>>> import numpy as np
>>> np.set_printoptions(precision=2, suppress=True, linewidth=160)
>>> def rnd(a):
...     return np.round(a, 2) + 0
... 
>>> J = np.load("data.npy")
>>> J
array([[ 0, -2, -1, -2, -1, -1, -2, -2, -1],
       [ 0,  1,  1,  2, -2,  0,  0,  2, -2],
       [ 0,  0,  2,  1,  1,  1,  0,  2,  1],
       [ 0,  0,  0,  0,  2,  1,  1, -2, -2],
       [ 0,  0,  0,  0,  2,  0, -2,  0, -2],
       [ 0,  0,  0,  0,  0, -2,  0, -2, -2],
       [ 0,  0,  0,  0,  0,  0,  0,  0, -1],
       [ 0,  0,  0,  0,  0,  0,  0,  2,  1],
       [ 0,  0,  0,  0,  0,  0,  0,  0, -2]])
>>> np.linalg.lstsq(J[:-1].T, J[-1])[2]
np.int32(8)
>>> np.unique(J.round(6), axis=0).shape
(9, 9)
>>> rnd(np.trace(np.linalg.pinv(J) @ J))
np.float64(8.0)
>>> rnd(J @ np.linalg.pinv(J) @ J)
array([[ 0., -2., -1., -2., -1., -1., -2., -2., -1.],
       [ 0.,  1.,  1.,  2., -2.,  0.,  0.,  2., -2.],
       [ 0.,  0.,  2.,  1.,  1.,  1.,  0.,  2.,  1.],
       [ 0.,  0.,  0.,  0.,  2.,  1.,  1., -2., -2.],
       [ 0.,  0.,  0.,  0.,  2.,  0., -2.,  0., -2.],
       [ 0.,  0.,  0.,  0.,  0., -2.,  0., -2., -2.],
       [ 0.,  0.,  0.,  0.,  0.,  0.,  0.,  0., -1.],
       [ 0.,  0.,  0.,  0.,  0.,  0.,  0.,  2.,  1.],
       [ 0.,  0.,  0.,  0.,  0.,  0.,  0.,  0., -2.]])
>>> m1 = np.load("m.npy")
>>> m1
array([[ 0.,  0., -1., -1., -2.,  2.,  1., -2.,  2., -2.,  2., -1.,  1.],
       [ 0.,  0.,  2.,  0.,  1., -1.,  0., -2.,  1., -2., -2.,  1.,  0.],
       [-1.,  2.,  0.,  0.,  0.,  0.,  0.,  0.,  0.,  0.,  0.,  0.,  0.],
       [-1.,  0.,  0.,  0.,  0.,  0.,  0.,  0.,  0.,  0.,  0.,  0.,  0.],
       [-2.,  1.,  0.,  0.,  0.,  0.,  0.,  0.,  0.,  0.,  0.,  0.,  0.],
       [ 2., -1.,  0.,  0.,  0.,  0.,  0.,  0.,  0.,  0.,  0.,  0.,  0.],
       [ 1.,  0.,  0.,  0.,  0.,  0.,  0.,  0.,  0.,  0.,  0.,  0.,  0.],
       [-2., -2.,  0.,  0.,  0.,  0.,  0.,  0.,  0.,  0.,  0.,  0.,  0.],
       [ 2.,  1.,  0.,  0.,  0.,  0.,  0.,  0.,  0.,  0.,  0.,  0.,  0.],
       [-2., -2.,  0.,  0.,  0.,  0.,  0.,  0.,  0.,  0.,  0.,  0.,  0.],
       [ 2., -2.,  0.,  0.,  0.,  0.,  0.,  0.,  0.,  0.,  0.,  0.,  0.],
       [-1.,  1.,  0.,  0.,  0.,  0.,  0.,  0.,  0.,  0.,  0.,  0.,  0.],
       [ 1.,  0.,  0.,  0.,  0.,  0.,  0.,  0.,  0.,  0.,  0.,  0.,  0.]])
>>> W = np.array([[-2, 2, -2, -1, 2, -1],
...     [-1, -2, -1, 2, 1, -1],
...     [0, 0, -2, -2, -2, -1],
...     [1, -1, 1, 1, 1, 2],
...     [1, -1, 2, -2, 1, -2],
...     [1, -2, 0, -1, -1, -1],
...     [-1, 2, -2, 1, 1, -1],
...     [1, -2, -2, -2, 2, 1],
...     [1, -1, -2, -1, 1, -2],
...     [-2, 1, 0, 1, 2, -1],
...     [1, 1, 0, 2, 1, -1],
...     [-1, 0, -2, 2, -1, -1],
...     [2, 1, -2, -2, 0, 0]])
>>> coef = np.array([-1, -1, -3, -9, 7, -4])
>>> act = np.maximum(m1 @ W + coef, 0)
>>> (act > 0).astype(int)
array([[1, 1, 0, 0, 1, 0],
       [0, 0, 0, 0, 0, 0],
       [0, 0, 0, 0, 1, 0],
       [1, 0, 0, 0, 1, 0],
       [1, 0, 0, 0, 1, 0],
       [0, 1, 0, 0, 1, 0],
       [0, 1, 0, 0, 1, 0],
       [1, 0, 1, 0, 1, 0],
       [0, 1, 0, 0, 1, 0],
       [1, 0, 1, 0, 1, 0],
       [0, 1, 0, 0, 1, 0],
       [0, 0, 0, 0, 1, 0],
       [0, 1, 0, 0, 1, 0]])
>>> act
array([[ 6.,  3.,  0.,  0.,  2.,  0.],
       [ 0.,  0.,  0.,  0.,  0.,  0.],
       [ 0.,  0.,  0.,  0.,  7.,  0.],
       [ 1.,  0.,  0.,  0.,  5.,  0.],
       [ 2.,  0.,  0.,  0.,  4.,  0.],
       [ 0.,  5.,  0.,  0., 10.,  0.],
       [ 0.,  1.,  0.,  0.,  9.,  0.],
       [ 5.,  0.,  3.,  0.,  1.,  0.],
       [ 0.,  1.,  0.,  0., 12.,  0.],
       [ 5.,  0.,  3.,  0.,  1.,  0.],
       [ 0.,  7.,  0.,  0.,  9.,  0.],
       [ 0.,  0.,  0.,  0.,  6.,  0.],
       [ 0.,  1.,  0.,  0.,  9.,  0.]])
>>> np.linalg.matrix_rank(act)
np.int64(4)
>>> W2 = np.array([[-1, 2, 0], [-2, -1, 1], [2, 2, 2], [1, 2, 2], [2, -2, 0], [2, 2, 2]])
>>> W @ W2
array([[ -5, -18,  -6],
       [  5,  -2,  -2],
       [-12,  -6, -10],
       [ 10,   9,   7],
       [  1,  -3,  -5],
       [ -2,   2,  -6],
       [ -6, -10,  -2],
       [  3,  -6,  -8],
       [ -6,  -9, -11],
       [  3,  -9,   1],
       [ -1,   1,   3],
       [ -5,  -2,  -2],
       [-10,  -5,  -7]])
>>> act @ W2
array([[ -8.,   5.,   3.],
       [  0.,   0.,   0.],
       [ 14., -14.,   0.],
       [  9.,  -8.,   0.],
       [  6.,  -4.,   0.],
       [ 10., -25.,   5.],
       [ 16., -19.,   1.],
       [  3.,  14.,   6.],
       [ 22., -25.,   1.],
       [  3.,  14.,   6.],
       [  4., -25.,   7.],
       [ 12., -12.,   0.],
       [ 16., -19.,   1.]])
>>> x = np.array([1, -1, -1, 0, 1, -2])
>>> act @ x
array([ 5.,  0.,  7.,  6.,  6.,  5.,  8.,  3., 11.,  3.,  2.,  6.,  8.])
>>> act @ (2 * x)
array([10.,  0., 14., 12., 12., 10., 16.,  6., 22.,  6.,  4., 12., 16.])
>>> np.linalg.norm(act @ x) <= np.linalg.norm(act, 2) * np.linalg.norm(x) + 1e-9
np.True_
>>> vals, V = np.linalg.eigh(m1)
>>> x = np.array([-1, 1, -3, 2, -1, 1, -1, 0, 2, 3, -1, 2, 0])
>>> rnd(np.linalg.eigvalsh(m1[1:, 1:]))
array([-4.47,  0.  ,  0.  ,  0.  ,  0.  ,  0.  ,  0.  ,  0.  ,  0.  ,  0.  ,  0.  ,  4.47])
>>> Uu, sigma, VT = np.linalg.svd(J)
>>> np.argmax(sigma[:-1] / (sigma[1:] + 1e-6)) + 1
np.int64(8)
>>> rnd(sigma)
array([6.57, 4.71, 4.07, 3.18, 1.73, 1.47, 0.94, 0.17, 0.  ])
>>> B = Uu[:, :8] @ np.diag(sigma[:8]) @ VT[:8]
>>> np.linalg.matrix_rank(B)
np.int64(8)
>>> rnd(np.linalg.norm(J - B, 2)), sigma[8]
(np.float64(0.0), np.float64(0.0))
>>> rnd(np.abs(J - B).max())
np.float64(0.0)
>>> rnd(B)
array([[ 0., -2., -1., -2., -1., -1., -2., -2., -1.],
       [ 0.,  1.,  1.,  2., -2.,  0.,  0.,  2., -2.],
       [ 0.,  0.,  2.,  1.,  1.,  1.,  0.,  2.,  1.],
       [ 0.,  0.,  0.,  0.,  2.,  1.,  1., -2., -2.],
       [ 0.,  0.,  0.,  0.,  2.,  0., -2.,  0., -2.],
       [ 0.,  0.,  0.,  0.,  0., -2.,  0., -2., -2.],
       [ 0.,  0.,  0.,  0.,  0.,  0.,  0.,  0., -1.],
       [ 0.,  0.,  0.,  0.,  0.,  0.,  0.,  2.,  1.],
       [ 0.,  0.,  0.,  0.,  0.,  0.,  0.,  0., -2.]])
>>> feats = np.load("x.npy")
>>> feats
array([[ 0,  0, -1,  0, -1,  2,  0,  1,  0,  2],
       [-2,  0,  0,  2, -1,  1,  2, -2,  1,  2],
       [-1,  0,  0, -2, -2,  2,  0,  2, -2,  1],
       [ 1,  1, -2,  0,  1,  2,  0, -2, -1,  2],
       [ 1,  0, -1, -1,  2, -1,  0,  2,  2,  0],
       [ 0, -2,  0, -1,  0,  2,  1, -2,  1,  2],
       [-2, -1,  0, -1,  1, -2, -2,  2, -1,  1],
       [-1,  0,  2,  1, -2, -1, -2,  0,  0, -1],
       [ 1,  1,  0,  1, -2,  0,  1,  1, -2, -2],
       [ 0,  1, -1, -1, -1, -2,  1, -1,  0,  1]])
>>> B = feats / np.linalg.norm(feats, axis=1, keepdims=True)
>>> gram = B @ B.T
>>> rnd(np.degrees(np.arccos(np.clip(gram[7, 1], -1, 1))))
np.float64(92.99)
>>> (np.abs(gram) > 0.9).astype(int)
array([[1, 0, 0, 0, 0, 0, 0, 0, 0, 0],
       [0, 1, 0, 0, 0, 0, 0, 0, 0, 0],
       [0, 0, 1, 0, 0, 0, 0, 0, 0, 0],
       [0, 0, 0, 1, 0, 0, 0, 0, 0, 0],
       [0, 0, 0, 0, 1, 0, 0, 0, 0, 0],
       [0, 0, 0, 0, 0, 1, 0, 0, 0, 0],
       [0, 0, 0, 0, 0, 0, 1, 0, 0, 0],
       [0, 0, 0, 0, 0, 0, 0, 1, 0, 0],
       [0, 0, 0, 0, 0, 0, 0, 0, 1, 0],
       [0, 0, 0, 0, 0, 0, 0, 0, 0, 1]])
>>> rnd(np.linalg.norm(B, axis=1))
array([1., 1., 1., 1., 1., 1., 1., 1., 1., 1.])
